$ python3 -q
>>> import numpy as np
>>> import numpy.linalg as la
>>> np.set_printoptions(precision=2, suppress=True, linewidth=160)
>>> rd = lambda a: np.round(a, 2) + 0
>>> K = np.loadtxt("out13.csv", delimiter=",")
>>> print(K)
[[ 2.  3.  5.  0.  4.]
 [ 2.  3.  5.  0.  4.]
 [ 6.  6. 10.  1.  9.]
 [ 3.  3.  5.  0.  6.]
 [ 6.  4.  5.  5.  6.]
 [ 0.  0.  0.  0.  0.]
 [ 6.  4. 10.  5.  6.]
 [ 1.  0.  0.  0.  2.]
 [ 1.  0.  0.  0.  2.]
 [ 6.  4. 10.  5.  6.]
 [12.  8. 15. 10. 12.]
 [ 6.  4. 10.  5.  6.]
 [ 3.  3.  5.  0.  6.]
 [ 6.  6. 10.  1.  9.]
 [ 5.  1.  5.  5.  4.]
 [ 6.  4. 10.  5.  6.]
 [ 0.  0.  0.  0.  0.]
 [ 6.  4. 10.  5.  6.]
 [ 6.  2.  5.  9.  3.]
 [ 1.  0.  0.  0.  2.]
 [ 0.  0.  0.  0.  0.]
 [ 6.  4.  5.  5.  6.]
 [ 3.  1.  0.  4.  3.]
 [ 6.  4. 10.  5.  6.]
 [ 2.  3.  5.  0.  4.]
 [ 1.  0.  0.  0.  2.]]
>>> cent = K[[23, 7]].astype(float)
>>> for _ in range(4):
...     labels = la.norm(K[:, None] - cent, axis=-1).argmin(axis=1)
...     cent = np.array([K[labels == j].mean(axis=0) for j in range(2)])
... 
>>> print(labels)
[1 1 0 1 0 1 0 1 1 0 0 0 1 0 0 0 1 0 0 1 1 0 1 0 1 1]
>>> print(rd(cent))
[[6.38 4.23 8.85 5.08 6.54]
 [1.46 1.23 1.92 0.31 2.69]]
>>> print(np.bincount(labels))
[13 13]
>>> rng = np.random.default_rng(50916)
>>> M2 = cent + rng.integers(-2, 3, (2, 1)) @ rng.integers(-2, 3, (1, 5))
>>> print(rd(M2))
[[5.38 6.23 6.85 3.08 8.54]
 [1.46 1.23 1.92 0.31 2.69]]
>>> print(la.matrix_rank(M2 - cent, tol=1e-8))
1
>>> print(rd(la.svd(M2 - cent, compute_uv=False)))
[4.12 0.  ]
>>> hat = K @ la.solve(K.T @ K, K.T)
>>> print(rd(la.eigvalsh(hat)))
[0. 0. 0. 0. 0. 0. 0. 0. 0. 0. 0. 0. 0. 0. 0. 0. 0. 0. 0. 0. 0. 1. 1. 1. 1. 1.]
>>> print(rd(np.trace(hat)))
5.0
>>> d = la.norm(K[:, None] - K[None], axis=-1)
>>> print(rd(la.norm(K - K.mean(axis=0), axis=1)))
[ 3.4   3.4   7.64  3.2   3.65  8.97  5.87  7.69  7.69  5.87 17.13  5.87  3.2   7.64  3.16  5.87  8.97  5.87  6.88  7.69  8.97  3.65  6.1   5.87  3.4   7.69]
>>> print(rd(la.norm(K, axis=1)))
[ 7.35  7.35 15.94  8.89 11.75  0.   14.59  2.24  2.24 14.59 26.02 14.59  8.89 15.94  9.59 14.59  0.   14.59 12.45  2.24  0.   11.75  5.92 14.59  7.35  2.24]
>>> print(rd(d[5]))
[ 7.35  7.35 15.94  8.89 11.75  0.   14.59  2.24  2.24 14.59 26.02 14.59  8.89 15.94  9.59 14.59  0.   14.59 12.45  2.24  0.   11.75  5.92 14.59  7.35  2.24]
>>> print(np.flatnonzero(d[5] < d.mean() / 2))
[ 5  7  8 16 19 20 25]
>>> F = np.load("run9.npy")
>>> print(F)
[[ 0.1  5.   1.1  0.1  0.1 -1. ]
 [ 0.8 17.  -0.9 -0.7  1.9  0.8]
 [-0.9 -6.  -1.2  0.6  1.6 -1.1]
 [ 1.2  9.  -0.3 -0.3  1.   1. ]
 [ 1.7  9.   0.2  1.6  1.1 -1.4]
 [-1.  -9.  -0.2  0.3  0.3 -0.5]
 [ 0.4 -6.   1.2 -0.8  1.6  0.7]
 [-0.6 12.   0.8  0.6  0.   0.4]]
>>> x = np.array([1, -2, 2, 0, 0, 2])
>>> a = np.maximum(F @ x, 0)
>>> print(F * (a > 1e-9)[:, None])
[[ 0.   0.   0.   0.   0.  -0. ]
 [ 0.   0.  -0.  -0.   0.   0. ]
 [-0.9 -6.  -1.2  0.6  1.6 -1.1]
 [ 0.   0.  -0.  -0.   0.   0. ]
 [ 0.   0.   0.   0.   0.  -0. ]
 [-1.  -9.  -0.2  0.3  0.3 -0.5]
 [ 0.4 -6.   1.2 -0.8  1.6  0.7]
 [-0.   0.   0.   0.   0.   0. ]]
>>> print(np.maximum(F @ (3 * x), 0))
[ 0.   0.  19.5  0.   0.  46.8 48.6  0. ]
>>> M2 = np.c_[F[:, :5] @ np.array([[0, 0, 3, -3, 1],
...     [-2, 1, -1, 1, 0],
...     [1, 3, -2, 1, 1],
...     [0, -2, -2, 0, -3],
...     [1, -3, -2, -3, 3]]), np.array([2, 3, -2, -1, 3, -1, -1, -2])]
>>> print(rd(M2))
[[ -8.8   7.8  -7.3   5.5   1.2   2. ]
 [-33.   10.  -15.2   8.    7.7   3. ]
 [ 12.4 -15.6   1.3  -9.3   0.9  -2. ]
 [-17.3   5.7  -6.2   2.1   4.8  -1. ]
 [-16.7   3.1  -9.7   0.8   0.4   3. ]
 [ 18.1 -11.1   5.2  -7.1  -1.2  -1. ]
 [ 14.8  -5.6   3.2 -10.8   8.8  -1. ]
 [-23.2  13.2 -16.6  14.6  -1.6  -2. ]]
>>> print(rd(la.lstsq(F, M2[:, 0])[0]))
[ 0. -2.  1.  0.  1.  0.]
>>> print(la.matrix_rank(M2))
6
>>> print(rd(la.norm(M2 - F @ la.lstsq(F, M2)[0], axis=0)))
[0.   0.   0.   0.   0.   2.36]
